In [1]: import numpy as np

In [2]: np.set_printoptions(precision=2, suppress=True, linewidth=100, floatmode="fixed")

In [3]: feats = np.load("block0.npy")

In [4]: print(feats)
[[ -6.00  -0.90  -0.70]
 [-12.00   2.20  -0.30]
 [ 13.00   1.00   0.00]]

In [5]: vals, vecs = np.linalg.eig(feats)

In [6]: print(vals)
[-5.46  3.32 -1.66]

In [7]: print(np.sort(np.linalg.eigvals(np.linalg.inv(feats))))
[-0.60 -0.18  0.30]

In [8]: W0 = np.load("arr.npy")

In [9]: print(W0)
[[14  0  0 18  0  0]
 [ 7 14  0  9 18  0]
 [14  0 14 18  0 18]
 [10  0  0 14  0  0]
 [ 5 10  0  7 14  0]
 [10  0 10 14  0 14]]

In [10]: U, sig, Vt = np.linalg.svd(W0)

In [11]: print(sig)
[48.69 28.56 16.75  0.95  0.56  0.33]

In [12]: print(np.argmax(sig[:-1] / (sig[1:] + 1e-6)) + 1)
3

In [13]: M2 = U[:, :3] @ np.diag(sig[:3]) @ Vt[:3]

In [14]: print(np.linalg.matrix_rank(W0, rtol=0.05))
3

In [15]: rng = np.random.default_rng(11)

In [16]: z = rng.permutation(6)

In [17]: M2 = W0[:, z] * rng.choice([-1, 1], 6)

In [18]: print(M2)
[[-18   0   0   0   0  14]
 [ -9 -14 -18   0   0   7]
 [-18   0   0 -18  14  14]
 [-14   0   0   0   0  10]
 [ -7 -10 -14   0   0   5]
 [-14   0   0 -14  10  10]]

In [19]: U, _, Vt = np.linalg.svd(W0.T @ M2)

In [20]: print(np.round(np.linalg.lstsq(W0, M2)[0], 2) + 0)
[[ 0.00  0.00  0.00  0.00  0.00  1.00]
 [ 0.00 -1.00  0.00  0.00  0.00  0.00]
 [ 0.00  0.00  0.00  0.00  1.00  0.00]
 [-1.00  0.00  0.00  0.00  0.00  0.00]
 [ 0.00  0.00 -1.00  0.00  0.00  0.00]
 [ 0.00  0.00  0.00 -1.00  0.00  0.00]]

In [21]: M2 = np.linalg.inv(W0)

In [22]: print(round(float(np.linalg.det(W0) * np.linalg.det(M2)), 2))
1.0

In [23]: print(np.linalg.inv(M2))
[[14.00  0.00  0.00 18.00  0.00  0.00]
 [ 7.00 14.00  0.00  9.00 18.00  0.00]
 [14.00  0.00 14.00 18.00  0.00 18.00]
 [10.00  0.00  0.00 14.00  0.00  0.00]
 [ 5.00 10.00  0.00  7.00 14.00  0.00]
 [10.00  0.00 10.00 14.00  0.00 14.00]]

In [24]: print(np.allclose(M2, W0.T))
False

In [25]: print(np.round(W0 @ M2, 2) + 0)
[[1.00 0.00 0.00 0.00 0.00 0.00]
 [0.00 1.00 0.00 0.00 0.00 0.00]
 [0.00 0.00 1.00 0.00 0.00 0.00]
 [0.00 0.00 0.00 1.00 0.00 0.00]
 [0.00 0.00 0.00 0.00 1.00 0.00]
 [0.00 0.00 0.00 0.00 0.00 1.00]]

In [26]: print(np.linalg.det(W0) * M2)
[[ 3584.00     0.00     0.00 -4608.00     0.00     0.00]
 [-1792.00  3584.00     0.00  2304.00 -4608.00     0.00]
 [-3584.00     0.00  3584.00  4608.00     0.00 -4608.00]
 [-2560.00     0.00     0.00  3584.00     0.00     0.00]
 [ 1280.00 -2560.00     0.00 -1792.00  3584.00     0.00]
 [ 2560.00     0.00 -2560.00 -3584.00     0.00  3584.00]]

In [27]: print(M2)
[[ 0.87  0.00  0.00 -1.12  0.00  0.00]
 [-0.44  0.87  0.00  0.56 -1.12  0.00]
 [-0.87  0.00  0.87  1.12  0.00 -1.12]
 [-0.62  0.00  0.00  0.87  0.00  0.00]
 [ 0.31 -0.62  0.00 -0.44  0.87  0.00]
 [ 0.62  0.00 -0.62 -0.87  0.00  0.87]]

In [28]: K = np.loadtxt("x.csv", delimiter=",")

In [29]: print(K)
[[0.70 1.80]
 [0.79 1.77]
 [0.10 1.30]]

In [30]: M2 = K / np.linalg.norm(K, axis=1, keepdims=True)

In [31]: C2 = M2 @ M2.T

In [32]: print((np.abs(C2) > 0.9).astype(int))
[[1 1 1]
 [1 1 1]
 [1 1 1]]

In [33]: M2 = W0 + rng.integers(-2, 3, (6, 3)) @ rng.integers(-2, 3, (3, 6))

In [34]: print(M2)
[[14  4 -2 14  0 -8]
 [10 15  1 17 22  2]
 [20  4 15 20  4 14]
 [ 8  2 -2 14  0 -4]
 [11 14  1  9 18 -4]
 [ 9 -5 12  8 -4 20]]

In [35]: print(np.linalg.matrix_rank(M2 - W0, tol=1e-8))
3

In [36]: print(np.round(np.linalg.svd(M2 - W0, compute_uv=False), 2) + 0)
[17.74 12.54  6.86  0.00  0.00  0.00]

In [37]: print(M2 - W0)
[[ 0  4 -2 -4  0 -8]
 [ 3  1  1  8  4  2]
 [ 6  4  1  2  4 -4]
 [-2  2 -2  0  0 -4]
 [ 6  4  1  2  4 -4]
 [-1 -5  2 -6 -4  6]]

In [38]: F = np.loadtxt("m.csv", delimiter=",")

In [39]: print(F)
[[-1.91 -0.59 -0.35]
 [-1.91 -1.32  0.30]
 [-1.49 -1.70  0.00]
 [-1.90 -1.06 -0.11]
 [-1.97 -0.57  0.03]
 [-2.31 -1.18 -0.22]
 [-2.23 -1.51  0.34]
 [-1.34 -0.96 -0.31]
 [-2.20 -0.98 -0.31]
 [-2.08 -1.09  0.10]
 [-1.90 -1.13 -0.70]
 [-1.70 -1.41  0.03]
 [-2.59 -1.09 -0.02]
 [ 1.35 -0.11 -2.14]
 [ 0.82  0.19 -1.78]
 [ 1.26 -0.03 -1.69]
 [ 1.06 -0.30 -2.00]
 [ 1.01  0.59 -1.54]
 [ 0.81  0.11 -2.60]
 [ 0.95 -0.31 -1.96]
 [ 0.97 -0.04 -2.14]
 [ 1.06  0.14 -2.16]
 [ 0.86 -0.08 -2.12]
 [ 0.75 -0.27 -1.65]
 [ 1.05 -0.60 -2.02]
 [ 1.67 -0.36 -1.47]]

In [40]: C2 = np.cov(F, rowvar=False)

In [41]: print(np.argwhere(np.triu(np.abs(np.corrcoef(F.T)) > 0.8, 1)))
[[0 1]
 [0 2]
 [1 2]]

In [42]: print(np.argsort(-F.std(axis=0).round(6), kind="stable"))
[0 2 1]

In [43]: print(np.polyfit(F[:, 2], F[:, 0], 1))
[-1.48 -1.96]

In [44]: print(np.corrcoef(F.T))
[[ 1.00  0.83 -0.93]
 [ 0.83  1.00 -0.86]
 [-0.93 -0.86  1.00]]

In [45]: M2 = F / np.linalg.norm(F, axis=1, keepdims=True)

In [46]: C2 = M2 @ M2.T

In [47]: print((C2 - 2 * np.eye(26)).round(6).argmax(axis=1))
[ 8  6 11  5 12  3  1 10  5  3  7  1  9 15 21 13 19 14 22 23 22 14 20 19 19 15]

In [48]: print(np.round(np.degrees(np.arccos(np.clip(C2[2, 16], -1, 1))), 2))
101.96

In [49]: m1 = np.load("dump.npy")

In [50]: print(m1)
[[-0.50 -0.66 -0.53  0.19]
 [ 0.26 -0.37  0.49  0.74]
 [ 0.40  0.38 -0.67  0.49]
 [-0.73  0.53  0.17  0.41]]

In [51]: M2 = np.linalg.inv(m1)

In [52]: print(np.linalg.det(m1) * M2)
[[ 0.50 -0.26 -0.40  0.73]
 [ 0.66  0.37 -0.38 -0.53]
 [ 0.53 -0.49  0.67 -0.17]
 [-0.19 -0.74 -0.49 -0.41]]

In [53]: print(round(np.linalg.slogdet(m1)[0], 2))
-1.0

In [54]: print(round(np.linalg.det(m1) * np.linalg.det(M2), 2))
1.0

In [55]: E = np.array([[-1, -1, -1, -1],
    ...:     [-1, -2, -2, -2],
    ...:     [-1, -2, -3, -3],
    ...:     [-1, -2, -3, -4]])

In [56]: x = np.array([3, 3, 5, 1])

In [57]: h = np.maximum(E @ x, 0)

In [58]: print(np.flatnonzero(h > 1e-9))
[]

In [59]: print(E * (h > 1e-9)[:, None])
[[0 0 0 0]
 [0 0 0 0]
 [0 0 0 0]
 [0 0 0 0]]

In [60]: print(h)
[0 0 0 0]

In [61]: x = np.array([1, 2, 3, 6])

In [62]: rhs = E @ x

In [63]: print(rhs)
[-12 -23 -32 -38]

In [64]: print(np.linalg.solve(E, E[:, 2]))
[-0.00 -0.00  1.00 -0.00]

In [65]: print(np.linalg.solve(E.T, E[0]))
[ 1.00 -0.00 -0.00 -0.00]

In [66]: M2 = np.array([[9, 6, 9], [1, 4, 4]])

In [67]: C = np.kron(M2, E)

In [68]: print(np.linalg.matrix_rank(C))
8

In [69]: A = np.load("layer17.npy")

In [70]: print(A)
[[0.40 0.10 0.20 0.30]
 [0.30 0.40 0.30 0.00]
 [0.11 0.11 0.44 0.33]
 [0.20 0.20 0.40 0.20]]

In [71]: print(A @ np.ones(4))
[1.00 1.00 1.00 1.00]

In [72]: print(A.sum(axis=1))
[1.00 1.00 1.00 1.00]

In [73]: p = np.eye(4)[1]

In [74]: for _ in range(3):
    ...:     p = p @ A
    ...:     print(p.round(2))
    ...: 
[0.30 0.40 0.30 0.00]
[0.27 0.22 0.31 0.19]
[0.25 0.19 0.34 0.22]

In [75]: M2 = np.array([[2, 0, -3], [2, -1, -3]])

In [76]: C = np.kron(M2, A)

In [77]: print(C)
[[ 0.80  0.20  0.40  0.60  0.00  0.00  0.00  0.00 -1.20 -0.30 -0.60 -0.90]
 [ 0.60  0.80  0.60  0.00  0.00  0.00  0.00  0.00 -0.90 -1.20 -0.90 -0.00]
 [ 0.22  0.22  0.89  0.67  0.00  0.00  0.00  0.00 -0.33 -0.33 -1.33 -1.00]
 [ 0.40  0.40  0.80  0.40  0.00  0.00  0.00  0.00 -0.60 -0.60 -1.20 -0.60]
 [ 0.80  0.20  0.40  0.60 -0.40 -0.10 -0.20 -0.30 -1.20 -0.30 -0.60 -0.90]
 [ 0.60  0.80  0.60  0.00 -0.30 -0.40 -0.30 -0.00 -0.90 -1.20 -0.90 -0.00]
 [ 0.22  0.22  0.89  0.67 -0.11 -0.11 -0.44 -0.33 -0.33 -0.33 -1.33 -1.00]
 [ 0.40  0.40  0.80  0.40 -0.20 -0.20 -0.40 -0.20 -0.60 -0.60 -1.20 -0.60]]

In [78]: print(np.round(np.linalg.norm(C, 2), 2), np.round(np.linalg.norm(M2, 2) * np.linalg.norm(A, 2), 2))
5.27 5.27

In [79]: print(np.linalg.matrix_rank(C))
8

In [80]: print(C.shape)
(8, 12)

In [81]: U, sig, Vt = np.linalg.svd(A)

In [82]: print(sig)
[1.02 0.36 0.28 0.02]

In [83]: M2 = U[:, :3] @ np.diag(sig[:3]) @ Vt[:3]

In [84]: print(round(float(np.abs(A - M2).max()), 2))
0.01

In [85]: x = np.array([1, 1, -2, 0])

In [86]: h = np.maximum(A @ x, 0)

In [87]: print(h)
[0.10 0.10 0.00 0.00]

In [88]: print(np.maximum(A @ (3 * x), 0))
[0.30 0.30 0.00 0.00]

In [89]: print(A * (h > 1e-9)[:, None])
[[0.40 0.10 0.20 0.30]
 [0.30 0.40 0.30 0.00]
 [0.00 0.00 0.00 0.00]
 [0.00 0.00 0.00 0.00]]

In [90]: arr = np.loadtxt("data.csv", delimiter=",")

In [91]: print(arr)
[[ 2.00  1.00  0.00  0.00]
 [-1.00 -3.00  0.00  0.00]
 [ 0.00  0.00  2.00  1.00]
 [ 0.00  0.00 -1.00 -3.00]]

In [92]: print(np.kron(np.eye(2, dtype=int), arr))
[[ 2.00  1.00  0.00  0.00  0.00  0.00  0.00  0.00]
 [-1.00 -3.00  0.00  0.00 -0.00 -0.00  0.00  0.00]
 [ 0.00  0.00  2.00  1.00  0.00  0.00  0.00  0.00]
 [ 0.00  0.00 -1.00 -3.00  0.00  0.00 -0.00 -0.00]
 [ 0.00  0.00  0.00  0.00  2.00  1.00  0.00  0.00]
 [-0.00 -0.00  0.00  0.00 -1.00 -3.00  0.00  0.00]
 [ 0.00  0.00  0.00  0.00  0.00  0.00  2.00  1.00]
 [ 0.00  0.00 -0.00 -0.00  0.00  0.00 -1.00 -3.00]]

In [93]: print(round(float(np.linalg.eigvals(arr).sum().real), 2))
-2.0

In [94]: print(round(np.linalg.det(arr.T), 2))
25.0

In [95]: print(np.einsum("ij,ji->", arr, arr))
22.0

In [96]: print(np.einsum("ii->", arr))
-2.0

In [97]: print(np.round(np.linalg.det(arr), 2))
25.0

In [98]: print(np.flatnonzero(np.linalg.matrix_power((arr != 0) + (arr.T != 0) + np.eye(4), 4)[2]))
[2 3]
